$ python3 -q
>>> import numpy as np
>>> import numpy.linalg as la
>>> np.set_printoptions(precision=3, suppress=True, linewidth=200)
>>> tidy = lambda a: np.round(a, 3) + 0
>>> X = np.load("case16.npy")
>>> print(tidy(X))
[[ 0.25  -0.303  0.159 -0.258  0.23  -0.261 -0.097 -0.039 -0.191 -0.303 -0.694 -0.107]
 [ 0.179  0.012  0.287 -0.127 -0.148 -0.243  0.429 -0.197 -0.607 -0.048  0.304  0.321]
 [-0.215 -0.607  0.24   0.15  -0.137  0.07   0.513 -0.101  0.184  0.174 -0.019 -0.379]
 [-0.107  0.206 -0.423  0.251  0.321 -0.076  0.363 -0.569  0.086 -0.354 -0.065 -0.043]
 [-0.715 -0.098 -0.193 -0.368  0.068  0.236  0.127  0.265 -0.256 -0.225 -0.082  0.19 ]
 [ 0.393  0.134 -0.038 -0.457  0.125  0.272  0.503  0.197  0.431  0.022 -0.058  0.214]
 [-0.286  0.     0.111 -0.261  0.089 -0.763 -0.029  0.022  0.44   0.003  0.197  0.117]
 [-0.036  0.473  0.174  0.215 -0.125 -0.176  0.292  0.51  -0.071 -0.314 -0.079 -0.443]
 [-0.072 -0.073  0.496  0.419  0.597  0.155 -0.017  0.172  0.087 -0.14   0.079  0.354]
 [-0.215  0.412  0.467 -0.365  0.219  0.21  -0.084 -0.397 -0.038  0.229 -0.023 -0.347]
 [ 0.036  0.012 -0.314  0.038  0.512 -0.213  0.16   0.248 -0.298  0.625 -0.033 -0.152]
 [ 0.215 -0.267 -0.108 -0.25   0.306  0.078 -0.152  0.081 -0.075 -0.37   0.598 -0.423]]
>>> x = np.array([-5, -6, -2, 4, -5, -9, 3, 4, 7, -3, -1, 1])
>>> print(tidy(la.norm(x)), tidy(la.norm(X @ x)))
16.492 16.492
>>> print(tidy(np.abs(la.eigvals(X))))
[1. 1. 1. 1. 1. 1. 1. 1. 1. 1. 1. 1.]
>>> print(tidy(np.sort(np.abs(np.degrees(np.angle(la.eigvals(X)))))))
[  0.     27.047  27.047  45.94   45.94   88.984  88.984 109.222 109.222 123.801 123.801 180.   ]
>>> rng = np.random.default_rng(30)
>>> Y = X + rng.integers(-2, 3, (12, 1)) @ rng.integers(-2, 3, (1, 12))
>>> print(tidy(Y))
[[ 4.25   1.697 -1.841  3.742  4.23   1.739 -2.097 -0.039  3.809  1.697  1.306 -2.107]
 [ 2.179  1.012 -0.713  1.873  1.852  0.757 -0.571 -0.197  1.393  0.952  1.304 -0.679]
 [-2.215 -1.607  1.24  -1.85  -2.137 -0.93   1.513 -0.101 -1.816 -0.826 -1.019  0.621]
 [-0.107  0.206 -0.423  0.251  0.321 -0.076  0.363 -0.569  0.086 -0.354 -0.065 -0.043]
 [ 1.285  0.902 -1.193  1.632  2.068  1.236 -0.873  0.265  1.744  0.775  0.918 -0.81 ]
 [ 4.393  2.134 -2.038  3.543  4.125  2.272 -1.497  0.197  4.431  2.022  1.942 -1.786]
 [-2.286 -1.     1.111 -2.261 -1.911 -1.763  0.971  0.022 -1.56  -0.997 -0.803  1.117]
 [-0.036  0.473  0.174  0.215 -0.125 -0.176  0.292  0.51  -0.071 -0.314 -0.079 -0.443]
 [ 1.928  0.927 -0.504  2.419  2.597  1.155 -1.017  0.172  2.087  0.86   1.079 -0.646]
 [-2.215 -0.588  1.467 -2.365 -1.781 -0.79   0.916 -0.397 -2.038 -0.771 -1.023  0.653]
 [ 4.036  2.012 -2.314  4.038  4.512  1.787 -1.84   0.248  3.702  2.625  1.967 -2.152]
 [-3.785 -2.267  1.892 -4.25  -3.694 -1.922  1.848  0.081 -4.075 -2.37  -1.402  1.577]]
>>> print(la.matrix_rank(Y - X, tol=1e-8))
1
>>> print(np.abs(Y - X).sum(axis=1))
[30. 15. 15.  0. 15. 30. 15.  0. 15. 15. 30. 30.]
>>> print(tidy(la.svd(Y - X, compute_uv=False)))
[22.494  0.     0.     0.     0.     0.     0.     0.     0.     0.     0.     0.   ]
>>> print(tidy(Y - X))
[[ 4.  2. -2.  4.  4.  2. -2.  0.  4.  2.  2. -2.]
 [ 2.  1. -1.  2.  2.  1. -1.  0.  2.  1.  1. -1.]
 [-2. -1.  1. -2. -2. -1.  1.  0. -2. -1. -1.  1.]
 [ 0.  0.  0.  0.  0.  0.  0.  0.  0.  0.  0.  0.]
 [ 2.  1. -1.  2.  2.  1. -1.  0.  2.  1.  1. -1.]
 [ 4.  2. -2.  4.  4.  2. -2.  0.  4.  2.  2. -2.]
 [-2. -1.  1. -2. -2. -1.  1.  0. -2. -1. -1.  1.]
 [ 0.  0.  0.  0.  0.  0.  0.  0.  0.  0.  0.  0.]
 [ 2.  1. -1.  2.  2.  1. -1.  0.  2.  1.  1. -1.]
 [-2. -1.  1. -2. -2. -1.  1.  0. -2. -1. -1.  1.]
 [ 4.  2. -2.  4.  4.  2. -2.  0.  4.  2.  2. -2.]
 [-4. -2.  2. -4. -4. -2.  2.  0. -4. -2. -2.  2.]]
>>> E = 3 * np.eye(15) + np.ones((15, 15))
>>> print(E)
[[4. 1. 1. 1. 1. 1. 1. 1. 1. 1. 1. 1. 1. 1. 1.]
 [1. 4. 1. 1. 1. 1. 1. 1. 1. 1. 1. 1. 1. 1. 1.]
 [1. 1. 4. 1. 1. 1. 1. 1. 1. 1. 1. 1. 1. 1. 1.]
 [1. 1. 1. 4. 1. 1. 1. 1. 1. 1. 1. 1. 1. 1. 1.]
 [1. 1. 1. 1. 4. 1. 1. 1. 1. 1. 1. 1. 1. 1. 1.]
 [1. 1. 1. 1. 1. 4. 1. 1. 1. 1. 1. 1. 1. 1. 1.]
 [1. 1. 1. 1. 1. 1. 4. 1. 1. 1. 1. 1. 1. 1. 1.]
 [1. 1. 1. 1. 1. 1. 1. 4. 1. 1. 1. 1. 1. 1. 1.]
 [1. 1. 1. 1. 1. 1. 1. 1. 4. 1. 1. 1. 1. 1. 1.]
 [1. 1. 1. 1. 1. 1. 1. 1. 1. 4. 1. 1. 1. 1. 1.]
 [1. 1. 1. 1. 1. 1. 1. 1. 1. 1. 4. 1. 1. 1. 1.]
 [1. 1. 1. 1. 1. 1. 1. 1. 1. 1. 1. 4. 1. 1. 1.]
 [1. 1. 1. 1. 1. 1. 1. 1. 1. 1. 1. 1. 4. 1. 1.]
 [1. 1. 1. 1. 1. 1. 1. 1. 1. 1. 1. 1. 1. 4. 1.]
 [1. 1. 1. 1. 1. 1. 1. 1. 1. 1. 1. 1. 1. 1. 4.]]
>>> Lm = la.cholesky(E)
>>> print(la.eigvalsh(E).min() > 0)
True
>>> Y = np.array([[2, 1], [0, 0], [-1, -2]])
>>> F = np.tile(Y, (2, 3))
>>> print(F)
[[ 2  1  2  1  2  1]
 [ 0  0  0  0  0  0]
 [-1 -2 -1 -2 -1 -2]
 [ 2  1  2  1  2  1]
 [ 0  0  0  0  0  0]
 [-1 -2 -1 -2 -1 -2]]
>>> # null space of dimension 4
>>> U, sig, VT = la.svd(F)
>>> evecs = VT[:(sig > 1e-8).sum()]
>>> x = F[0] + -3 * F[4] + rng.integers(2) * np.eye(6)[5]
>>> print(x)
[2. 1. 2. 1. 2. 2.]
>>> print(la.matrix_rank(np.vstack([F, x])))
3
>>> print(tidy(la.norm(x - evecs.T @ evecs @ x)))
0.816
>>> print(np.abs(np.diag(la.qr(F)[1])) > 1e-9)
[ True  True False False False False]
>>> print(np.allclose(F[:-1].T @ la.lstsq(F[:-1].T, F[-1])[0], F[-1]))
True
>>> print(tidy(F @ la.pinv(F) @ F))
[[ 2.  1.  2.  1.  2.  1.]
 [ 0.  0.  0.  0.  0.  0.]
 [-1. -2. -1. -2. -1. -2.]
 [ 2.  1.  2.  1.  2.  1.]
 [ 0.  0.  0.  0.  0.  0.]
 [-1. -2. -1. -2. -1. -2.]]
>>> Y = F[0, 0] * F[1:] - np.outer(F[1:, 0], F[0])
>>> print(Y)
[[ 0  0  0  0  0  0]
 [ 0 -3  0 -3  0 -3]
 [ 0  0  0  0  0  0]
 [ 0  0  0  0  0  0]
 [ 0 -3  0 -3  0 -3]]
>>> print(la.matrix_rank(Y), la.matrix_rank(F))
1 2
>>> K = np.array([[0.9, -0.5, 0.9, -0.1, 1.6, 1.1, -1.2],
...     [0.7, -1.4, -0.5, -0.4, -2.4, 0.0, 0.7],
...     [1.3, -1.0, -0.3, 0.8, 1.5, -2.9, -0.2],
...     [1.8, 0.5, 0.4, -0.5, -0.4, -0.8, -2.2],
...     [-2.0, 0.3, -0.5, -0.4, -1.5, 1.7, 0.5],
...     [-0.5, 1.0, -1.5, -1.4, -0.5, -0.8, -0.1],
...     [-0.3, 0.2, 0.4, 0.2, -1.7, 0.2, 0.1],
...     [1.1, 1.5, -3.2, 0.6, -1.0, -0.7, -0.5],
...     [-0.2, 2.1, 0.0, 1.5, 1.2, 0.5, -0.2],
...     [0.5, 1.4, -0.9, -0.5, 1.7, -0.5, 0.6],
...     [-0.7, -0.7, 0.5, -0.1, 0.4, -1.4, -1.2]])
>>> K[:, 3] *= 20
>>> print(K)
[[  0.9  -0.5   0.9  -2.    1.6   1.1  -1.2]
 [  0.7  -1.4  -0.5  -8.   -2.4   0.    0.7]
 [  1.3  -1.   -0.3  16.    1.5  -2.9  -0.2]
 [  1.8   0.5   0.4 -10.   -0.4  -0.8  -2.2]
 [ -2.    0.3  -0.5  -8.   -1.5   1.7   0.5]
 [ -0.5   1.   -1.5 -28.   -0.5  -0.8  -0.1]
 [ -0.3   0.2   0.4   4.   -1.7   0.2   0.1]
 [  1.1   1.5  -3.2  12.   -1.   -0.7  -0.5]
 [ -0.2   2.1   0.   30.    1.2   0.5  -0.2]
 [  0.5   1.4  -0.9 -10.    1.7  -0.5   0.6]
 [ -0.7  -0.7   0.5  -2.    0.4  -1.4  -1.2]]
>>> U, sig = la.svd(K)
Traceback (most recent call last):
  File "<python-input-40>", line 1, in <module>
    U, sig = la.svd(K)
    ^^^^^^
ValueError: too many values to unpack (expected 2)
>>> U, sig, VT = la.svd(K, full_matrices=False)
>>> print(tidy(sig / sig[0]))
[1.    0.108 0.097 0.084 0.063 0.047 0.03 ]
>>> print(tidy(sig))
[49.385  5.351  4.811  4.157  3.109  2.304  1.487]
>>> print(tidy(np.sqrt((sig ** 2).sum())), tidy(la.norm(K)))
50.25 50.25
>>> print(tidy(np.abs(VT[0])))
[0.012 0.012 0.004 0.999 0.029 0.007 0.   ]
>>> proj = K @ la.solve(K.T @ K, K.T)
>>> print(tidy(np.trace(proj)))
7.0
>>> z = rng.permutation(7)
>>> Y = K[:, z] * rng.choice([-1, 1], 7)
>>> print(Y)
[[  1.6  -0.5  -1.1   0.9  -0.9  -2.   -1.2]
 [ -2.4  -1.4  -0.    0.7   0.5  -8.    0.7]
 [  1.5  -1.    2.9   1.3   0.3  16.   -0.2]
 [ -0.4   0.5   0.8   1.8  -0.4 -10.   -2.2]
 [ -1.5   0.3  -1.7  -2.    0.5  -8.    0.5]
 [ -0.5   1.    0.8  -0.5   1.5 -28.   -0.1]
 [ -1.7   0.2  -0.2  -0.3  -0.4   4.    0.1]
 [ -1.    1.5   0.7   1.1   3.2  12.   -0.5]
 [  1.2   2.1  -0.5  -0.2  -0.   30.   -0.2]
 [  1.7   1.4   0.5   0.5   0.9 -10.    0.6]
 [  0.4  -0.7   1.4  -0.7  -0.5  -2.   -1.2]]
>>> U, _, VT = la.svd(K.T @ Y)
>>> print(tidy(U @ VT))
[[ 0.  0.  0.  1.  0.  0.  0.]
 [ 0.  1.  0.  0.  0.  0.  0.]
 [ 0.  0.  0.  0. -1.  0.  0.]
 [ 0.  0.  0.  0.  0.  1.  0.]
 [ 1.  0.  0.  0.  0.  0.  0.]
 [ 0.  0. -1.  0.  0.  0.  0.]
 [ 0.  0.  0.  0.  0.  0.  1.]]
>>> print(tidy(la.lstsq(K, Y)[0]))
[[ 0.  0.  0.  1.  0.  0.  0.]
 [ 0.  1.  0.  0.  0.  0.  0.]
 [ 0.  0.  0.  0. -1.  0.  0.]
 [ 0.  0.  0.  0.  0.  1.  0.]
 [ 1.  0.  0.  0.  0.  0.  0.]
 [ 0.  0. -1.  0.  0.  0.  0.]
 [ 0.  0.  0.  0.  0.  0.  1.]]
>>> feats = np.load("w.npy")
>>> print(tidy(feats))
[[ 0.146  0.076 -0.081 -0.133  0.291  0.097]
 [ 0.076  0.528 -0.361  0.265  0.152 -0.14 ]
 [-0.081 -0.361  0.253 -0.144 -0.163  0.071]
 [-0.133  0.265 -0.144  0.351 -0.266 -0.219]
 [ 0.291  0.152 -0.163 -0.266  0.583  0.194]
 [ 0.097 -0.14   0.071 -0.219  0.194  0.139]]
>>> ev, evecs = la.eigh(feats)
>>> x = np.array([3, 2, 3, 3, 2, 1])
>>> print(tidy(evecs * np.abs(ev) @ evecs.T))
[[ 0.146  0.076 -0.081 -0.133  0.291  0.097]
 [ 0.076  0.528 -0.361  0.265  0.152 -0.14 ]
 [-0.081 -0.361  0.253 -0.144 -0.163  0.071]
 [-0.133  0.265 -0.144  0.351 -0.266 -0.219]
 [ 0.291  0.152 -0.163 -0.266  0.583  0.194]
 [ 0.097 -0.14   0.071 -0.219  0.194  0.139]]
>>> print(tidy(la.eigvalsh(feats[1:, 1:])))
[0.    0.    0.    0.854 1.   ]
>>> print(tidy(x @ feats @ x / (x @ x)), tidy(ev[0]), tidy(ev[-1]))
0.114 0.0 1.0
>>> print(tidy(evecs * np.maximum(ev, 0) @ evecs.T))
[[ 0.146  0.076 -0.081 -0.133  0.291  0.097]
 [ 0.076  0.528 -0.361  0.265  0.152 -0.14 ]
 [-0.081 -0.361  0.253 -0.144 -0.163  0.071]
 [-0.133  0.265 -0.144  0.351 -0.266 -0.219]
 [ 0.291  0.152 -0.163 -0.266  0.583  0.194]
 [ 0.097 -0.14   0.071 -0.219  0.194  0.139]]
>>> x = np.array([-1, -3, -1, -3, 0, 1, 2, 2, 2, 2, -2, 2, 2, -2, 2])
>>> target = E @ x
>>> print(target)
[ 0. -6.  0. -6.  3.  6.  9.  9.  9.  9. -3.  9.  9. -3.  9.]
>>> print(tidy(la.solve(E, target)))
[-1. -3. -1. -3.  0.  1.  2.  2.  2.  2. -2.  2.  2. -2.  2.]
>>> print(tidy(la.solve(E, E[:, 0])))
[1. 0. 0. 0. 0. 0. 0. 0. 0. 0. 0. 0. 0. 0. 0.]
>>> print(tidy(la.solve(E.T, E[12])))
[0. 0. 0. 0. 0. 0. 0. 0. 0. 0. 0. 0. 1. 0. 0.]
>>> x = np.array([-1, 3, 3, 3, 1, 2, 1])
>>> target = K @ x
>>> print(tidy(la.pinv(K) @ K))
[[1. 0. 0. 0. 0. 0. 0.]
 [0. 1. 0. 0. 0. 0. 0.]
 [0. 0. 1. 0. 0. 0. 0.]
 [0. 0. 0. 1. 0. 0. 0.]
 [0. 0. 0. 0. 1. 0. 0.]
 [0. 0. 0. 0. 0. 1. 0.]
 [0. 0. 0. 0. 0. 0. 1.]]
>>> print(tidy(la.lstsq(K, target)[0]))
[-1.  3.  3.  3.  1.  2.  1.]
>>> target = target + 0.3 * rng.normal(size=11)
>>> print(tidy(target))
[ -2.977 -32.597  38.392 -33.457 -20.447 -87.674  12.833  27.053  98.342 -27.973  -9.669]
>>> c, *_ = la.lstsq(K, target)
>>> print([round(float(la.norm(la.solve(K.T @ K + lam * np.eye(7), K.T @ target))), 2) for lam in (0, 1, 10, 100)])
[5.78, 5.33, 4.16, 3.02]
>>> x = np.array([0, 1, 3, -2, -2, -1])
>>> print(tidy(feats @ x))
[-0.581 -1.249  0.941 -0.116 -1.163 -0.017]
>>> print(tidy(feats @ feats @ x))
[-0.581 -1.249  0.941 -0.116 -1.163 -0.017]
>>> print((x - feats @ x) @ (feats @ x))
0.0
>>> print(np.trace(feats))
2.0
>>> print(tidy(la.det(feats)))
0.0
>>> print(tidy(np.sort(np.abs(la.eigvals(feats)))))
[0. 0. 0. 0. 1. 1.]
>>> print(np.trace(feats))
2.0
>>> print(tidy(np.abs(la.eigvals(feats)).max()))
1.0
>>> print(tidy(la.matrix_power(feats, 3)))
[[ 0.146  0.076 -0.081 -0.133  0.291  0.097]
 [ 0.076  0.528 -0.361  0.265  0.152 -0.14 ]
 [-0.081 -0.361  0.253 -0.144 -0.163  0.071]
 [-0.133  0.265 -0.144  0.351 -0.266 -0.219]
 [ 0.291  0.152 -0.163 -0.266  0.583  0.194]
 [ 0.097 -0.14   0.071 -0.219  0.194  0.139]]
>>> arr = np.loadtxt("block7.csv", delimiter=",")
>>> print(arr)
[[33. 19. 21. 16.  7. 14.  5. 19. 17. 25. 27.]
 [19. 27. 15. 24. 10. 19. 16. 23. 24. 26. 28.]
 [21. 15. 22. 17. 12. 15.  9. 19. 14. 21. 23.]
 [16. 24. 17. 36.  8. 25. 17. 25. 28. 24. 31.]
 [ 7. 10. 12.  8. 13. 13. 11. 16.  6. 16. 13.]
 [14. 19. 15. 25. 13. 30. 17. 30. 18. 29. 26.]
 [ 5. 16.  9. 17. 11. 17. 16. 19. 15. 19. 17.]
 [19. 23. 19. 25. 16. 30. 19. 38. 25. 35. 31.]
 [17. 24. 14. 28.  6. 18. 15. 25. 33. 27. 28.]
 [25. 26. 21. 24. 16. 29. 19. 35. 27. 41. 33.]
 [27. 28. 23. 31. 13. 26. 17. 31. 28. 33. 37.]]
>>> f, r1 = arr[5], arr[6]
>>> print(f @ r1)
3692.0
>>> print(f @ f)
5506.0
>>> p = (f @ r1) / (f @ f) * f
>>> print(la.matrix_rank(np.outer(f, r1)))
1
>>> print(tidy(r1 - p))
[-4.388  3.26  -1.058  0.236  2.283 -3.116  4.601 -1.116  2.93  -0.446 -0.434]
>>> print(np.outer(f, r1))
[[ 70. 224. 126. 238. 154. 238. 224. 266. 210. 266. 238.]
 [ 95. 304. 171. 323. 209. 323. 304. 361. 285. 361. 323.]
 [ 75. 240. 135. 255. 165. 255. 240. 285. 225. 285. 255.]
 [125. 400. 225. 425. 275. 425. 400. 475. 375. 475. 425.]
 [ 65. 208. 117. 221. 143. 221. 208. 247. 195. 247. 221.]
 [150. 480. 270. 510. 330. 510. 480. 570. 450. 570. 510.]
 [ 85. 272. 153. 289. 187. 289. 272. 323. 255. 323. 289.]
 [150. 480. 270. 510. 330. 510. 480. 570. 450. 570. 510.]
 [ 90. 288. 162. 306. 198. 306. 288. 342. 270. 342. 306.]
 [145. 464. 261. 493. 319. 493. 464. 551. 435. 551. 493.]
 [130. 416. 234. 442. 286. 442. 416. 494. 390. 494. 442.]]
